$ python -q
>>> import numpy as np
>>> np.set_printoptions(suppress=True, linewidth=160)
>>> rd = lambda a: np.round(a, 3) + 0
>>> mat = np.loadtxt("arr.csv", delimiter=",")
>>> mat
array([[0., 1., 2., 1., 1., 2., 1., 1., 1., 2.],
       [0., 0., 0., 2., 0., 0., 2., 2., 2., 1.],
       [0., 0., 0., 0., 0., 2., 2., 1., 2., 0.],
       [0., 0., 0., 0., 0., 0., 1., 0., 0., 2.],
       [0., 0., 0., 0., 0., 0., 1., 1., 1., 1.],
       [0., 0., 0., 0., 0., 0., 1., 2., 2., 2.],
       [0., 0., 0., 0., 0., 0., 0., 0., 0., 1.],
       [0., 0., 0., 0., 0., 0., 0., 0., 2., 1.],
       [0., 0., 0., 0., 0., 0., 0., 0., 0., 1.],
       [0., 0., 0., 0., 0., 0., 0., 0., 0., 0.]])
>>> np.allclose(mat, mat.T)
False
>>> rd(np.linalg.det(mat))
np.float64(0.0)
>>> np.trace(mat)
np.float64(0.0)
>>> (mat + mat.T) / 2
array([[0. , 0.5, 1. , 0.5, 0.5, 1. , 0.5, 0.5, 0.5, 1. ],
       [0.5, 0. , 0. , 1. , 0. , 0. , 1. , 1. , 1. , 0.5],
       [1. , 0. , 0. , 0. , 0. , 1. , 1. , 0.5, 1. , 0. ],
       [0.5, 1. , 0. , 0. , 0. , 0. , 0.5, 0. , 0. , 1. ],
       [0.5, 0. , 0. , 0. , 0. , 0. , 0.5, 0.5, 0.5, 0.5],
       [1. , 0. , 1. , 0. , 0. , 0. , 0.5, 1. , 1. , 1. ],
       [0.5, 1. , 1. , 0.5, 0.5, 0.5, 0. , 0. , 0. , 0.5],
       [0.5, 1. , 0.5, 0. , 0.5, 1. , 0. , 0. , 1. , 0.5],
       [0.5, 1. , 1. , 0. , 0.5, 1. , 0. , 1. , 0. , 0.5],
       [1. , 0.5, 0. , 1. , 0.5, 1. , 0.5, 0.5, 0.5, 0. ]])
>>> feats = np.load("data.npy")
>>> feats
array([[ 1,  0,  0,  0,  0,  0,  0,  0,  0,  0,  0,  0,  0,  0,  0],
       [-1,  1,  0,  0,  0,  0,  0,  0,  0,  0,  0,  0,  0,  0,  0],
       [-3,  2,  1,  0,  0,  0,  0,  0,  0,  0,  0,  0,  0,  0,  0],
       [-3,  0,  3,  1,  0,  0,  0,  0,  0,  0,  0,  0,  0,  0,  0],
       [-3,  0, -2,  1,  1,  0,  0,  0,  0,  0,  0,  0,  0,  0,  0],
       [-2,  2,  0,  1, -1,  1,  0,  0,  0,  0,  0,  0,  0,  0,  0],
       [-1,  1,  2,  2,  1,  1,  1,  0,  0,  0,  0,  0,  0,  0,  0],
       [-1, -1,  3, -3,  3,  0, -3,  1,  0,  0,  0,  0,  0,  0,  0],
       [ 2,  0, -2,  3, -2,  3, -3, -3,  1,  0,  0,  0,  0,  0,  0],
       [-2, -1, -2,  1, -3, -1, -3, -1, -2,  1,  0,  0,  0,  0,  0],
       [ 1, -1,  0,  2, -2, -1, -1, -3,  3, -2,  1,  0,  0,  0,  0],
       [ 3,  0,  1,  2, -1,  2,  2,  1,  0, -1,  1,  1,  0,  0,  0],
       [ 3,  3, -3,  1,  1, -1,  2,  0,  0, -3,  2,  0,  1,  0,  0],
       [ 0, -3,  2,  2,  3, -3, -1, -1, -1,  0,  1, -3, -2,  1,  0],
       [ 2,  1, -2,  0,  3,  1, -2, -2, -1,  1, -2,  1,  2, -1,  1]])
>>> Uu, s, Vt = np.linalg.svd(feats)
>>> np.argmax(s[:-1] / (s[1:] + 1e-6)) + 1
np.int64(14)
>>> B = Uu[:, :14] @ np.diag(s[:14]) @ Vt[:14]
>>> rd(np.abs(feats - B).max())
np.float64(0.0)
>>> np.linalg.matrix_rank(feats, rtol=0.1)
np.int64(10)
>>> [round(float(x), 3) for x in np.linalg.svd(feats, compute_uv=False)[:3]]
[10.449, 8.476, 7.69]
>>> def softmax(z):
...     e = np.exp(z - z.max(axis=-1, keepdims=True))
...     return e / e.sum(axis=-1, keepdims=True)
... 
>>> rd(softmax(10 * feats[3]))
array([0., 0., 1., 0., 0., 0., 0., 0., 0., 0., 0., 0., 0., 0., 0.])
>>> rd(softmax(feats[3] + -2))
array([0.001, 0.029, 0.576, 0.078, 0.029, 0.029, 0.029, 0.029, 0.029, 0.029, 0.029, 0.029, 0.029, 0.029, 0.029])
>>> att = feats @ feats.T / np.sqrt(15)
>>> softmax(att).round(6).argmax(axis=1)
array([11,  2,  2,  3,  4,  5,  6,  7,  8,  9, 10, 11, 12, 13, 14])
>>> np.prod(np.diag(feats)), rd(np.linalg.det(feats))
(np.int64(1), np.float64(1.0))
>>> rd(np.sort(np.linalg.eigvals(feats)))
array([1., 1., 1., 1., 1., 1., 1., 1., 1., 1., 1., 1., 1., 1., 1.])
>>> np.unravel_index(np.abs(feats).argmax(), feats.shape)
(np.int64(2), np.int64(0))
>>> np.count_nonzero(feats)
np.int64(106)
>>> feats.sum(axis=0)
array([-4,  4,  1, 13,  3,  2, -8, -8,  0, -4,  3, -1,  1,  0,  1])
>>> arr = np.loadtxt("w.csv", delimiter=",")
>>> arr
array([[-2.473,  5.902, -2.582],
       [-4.795,  5.947, -1.869],
       [-4.85 ,  5.966, -1.937],
       [-2.34 ,  5.995, -2.711],
       [-1.153,  1.051, -0.193],
       [-6.006,  5.03 , -1.004],
       [-2.375, 10.026, -4.829],
       [-4.869, 13.91 , -6.212],
       [ 0.026,  9.923, -5.498],
       [-4.73 , 14.005, -6.347],
       [-6.062, 14.93 , -6.387],
       [-2.391,  4.057, -1.476],
       [-6.013,  7.086, -2.178],
       [-1.25 ,  4.995, -2.401],
       [ 0.088,  3.936, -2.211],
       [-2.419,  4.032, -1.475],
       [-2.358, 12.005, -5.848],
       [-3.555,  8.963, -3.957],
       [-4.78 , 13.968, -6.31 ],
       [-0.066,  9.971, -5.513],
       [-5.914,  8.938, -3.175],
       [-3.538,  5.085, -1.697],
       [-2.405,  9.975, -4.824],
       [-4.776, 13.984, -6.381],
       [-3.589, 12.991, -6.116],
       [-1.251,  5.064, -2.423],
       [ 0.009, 10.009, -5.444],
       [-5.98 , 10.893, -4.261],
       [-2.436,  1.974, -0.505],
       [-4.781, 13.982, -6.249],
       [-5.977, 13.041, -5.393],
       [-1.225,  9.015, -4.571],
       [-1.282,  5.058, -2.404],
       [-0.053,  8.005, -4.43 ],
       [-5.929,  7.054, -2.196],
       [-4.784,  7.941, -3.038],
       [-6.04 ,  8.999, -3.208],
       [-1.182,  7.08 , -3.515],
       [-4.758,  9.959, -4.125],
       [-5.977,  5.091, -1.073],
       [-2.402, 10.016, -4.766],
       [-4.745, 10.018, -4.079],
       [-4.778,  8.022, -3.03 ],
       [-4.757,  6.007, -1.917],
       [-1.157,  6.994, -3.462],
       [-4.729, 13.912, -6.388],
       [-6.017,  4.976, -0.986],
       [-5.991,  6.987, -2.104],
       [-1.198,  0.912, -0.271]])
>>> x0 = np.array([1, 5, 3])
>>> rhs = arr @ x0
>>> rd(np.linalg.pinv(arr) @ arr)
array([[1., 0., 0.],
       [0., 1., 0.],
       [0., 0., 1.]])
>>> rd(np.linalg.lstsq(arr, rhs)[0])
array([1., 5., 3.])
>>> rng = np.random.default_rng(7301)
>>> rhs = rhs + 0.05 * rng.normal(size=49)
>>> rd(rhs)
array([19.363, 19.309, 19.147, 19.579,  3.537, 16.186, 33.247, 46.017, 33.152, 46.249, 49.472, 13.543, 22.964, 16.627, 13.068, 13.157, 40.057, 29.376, 46.099,
       33.331, 29.147, 16.775, 33.086, 46.045, 43.033, 16.795, 33.805, 35.722,  5.946, 46.363, 43.054, 30.163, 16.792, 26.672, 22.766, 25.85 , 29.344, 23.74 ,
       32.697, 16.221, 33.34 , 33.128, 26.248, 19.546, 23.37 , 45.66 , 15.805, 22.671,  2.577])
>>> beta, *_ = np.linalg.lstsq(arr, rhs)
>>> [round(float(np.linalg.norm(np.linalg.solve(arr.T @ arr + lam * np.eye(3), arr.T @ rhs))), 2) for lam in (0, 1, 10, 100)]
[5.64, 2.97, 2.94, 2.84]
>>> rd(arr.T @ (rhs - arr @ beta))
array([0., 0., 0.])
>>> beta.round()
array([1., 5., 3.])
>>> rd(beta)
array([0.923, 4.85 , 2.723])
>>> Uu, s, Vt = np.linalg.svd(arr)
>>> rd(s)
array([72.925, 14.909,  0.297])
>>> B = Uu[:, :2] @ np.diag(s[:2]) @ Vt[:2]
>>> np.linalg.matrix_rank(arr, rtol=0.05)
np.int64(2)
>>> rd(np.abs(arr - B).max())
np.float64(0.089)
>>> np.linalg.matrix_rank(B)
np.int64(2)
>>> rd(np.linalg.norm(arr - B) / np.linalg.norm(arr))
np.float64(0.004)
>>> Ac = arr - arr.mean(axis=0)
>>> evecs = np.linalg.svd(Ac)[2][:2]
>>> B = Ac - Ac @ evecs.T @ evecs
>>> rd((Ac @ evecs.T).std(axis=0))
array([4.079, 2.014])
>>> rd(np.diag(evecs.T @ evecs))
array([0.939, 0.783, 0.278])
>>> rd(np.cov(Ac @ evecs.T, rowvar=False))
array([[16.988,  0.   ],
       [ 0.   ,  4.141]])
>>> gram = np.cov(arr, rowvar=False)
>>> gram.shape
(3, 3)
>>> rd(np.linalg.eigvalsh(gram)[::-1])
array([16.988,  4.141,  0.002])
>>> rd(np.corrcoef(arr[:, 2], arr[:, 1])[0, 1])
np.float64(-0.954)
>>> rd(arr.std(axis=0))
array([2.039, 3.608, 1.878])
>>> rd(np.polyfit(arr[:, 2], arr[:, 1], 1))
array([-1.833,  1.769])
>>> K = np.loadtxt("a.csv", delimiter=",")
>>> K
array([[ 4.,  1., -1.,  4.],
       [ 0., -5., -7., -3.],
       [ 0., -8., -4.,  4.],
       [ 4., -6., -6.,  5.],
       [ 4., -4., -2.,  8.],
       [ 0., -2., -4., -3.],
       [ 0., -8., -4.,  4.],
       [ 0., -2., -4., -3.],
       [ 0., -5., -7., -3.],
       [ 0., -2., -4., -3.],
       [ 0., -5., -1.,  4.],
       [ 0., -3., -3.,  0.],
       [ 4., -1.,  1.,  8.],
       [ 0., -5., -7., -3.],
       [ 0., -2., -4., -3.],
       [ 4., -3., -3.,  5.],
       [ 0.,  0.,  0.,  0.],
       [ 0.,  0.,  0.,  0.],
       [ 0.,  0.,  0.,  0.],
       [ 0., -8., -4.,  4.],
       [ 4.,  2., -2.,  1.],
       [ 4., -1., -5.,  1.],
       [ 0., -2., -4., -3.]])
>>> softmax(10 * K[18])
array([0.25, 0.25, 0.25, 0.25])
>>> att = K @ K.T / np.sqrt(4)
>>> softmax(att).round(6).argmax(axis=1)
array([ 4,  1,  2,  3,  4,  1,  2,  1,  1,  1,  2,  1,  4,  1,  1,  3,  0,  0,  0,  2, 20,  3,  1])
>>> rd(softmax(att)[18] @ K)
array([ 1.217, -3.   , -3.261,  1.043])
>>> labels = K[:, 2] > np.median(K[:, 2])
>>> r0 = K[labels].mean(axis=0) - K[~labels].mean(axis=0)
>>> np.argsort(-np.abs(r0).round(6), kind="stable")
array([2, 3, 1, 0])
>>> rd(r0)
array([1.385, 3.008, 3.823, 3.462])
>>> labels.astype(int)
array([1, 0, 0, 0, 1, 0, 0, 0, 0, 0, 1, 1, 1, 0, 0, 1, 1, 1, 1, 0, 1, 0, 0])
>>> ((K - K.mean(axis=0)) @ r0 > 0).astype(int)
array([1, 0, 0, 0, 1, 0, 0, 0, 0, 0, 1, 0, 1, 0, 0, 1, 1, 1, 1, 0, 1, 1, 0])
>>> Ac = (K - K.mean(axis=0)) / K.std(axis=0)
>>> rd(Ac.std(axis=0))
array([1., 1., 1., 1.])
>>> beta = np.linalg.lstsq(np.delete(Ac, 3, axis=1), Ac[:, 3])[0]
>>> rd(1 - np.var(Ac[:, 3] - np.delete(Ac, 3, axis=1) @ beta))
np.float64(0.996)
>>> np.abs(beta).argmax()
np.int64(1)
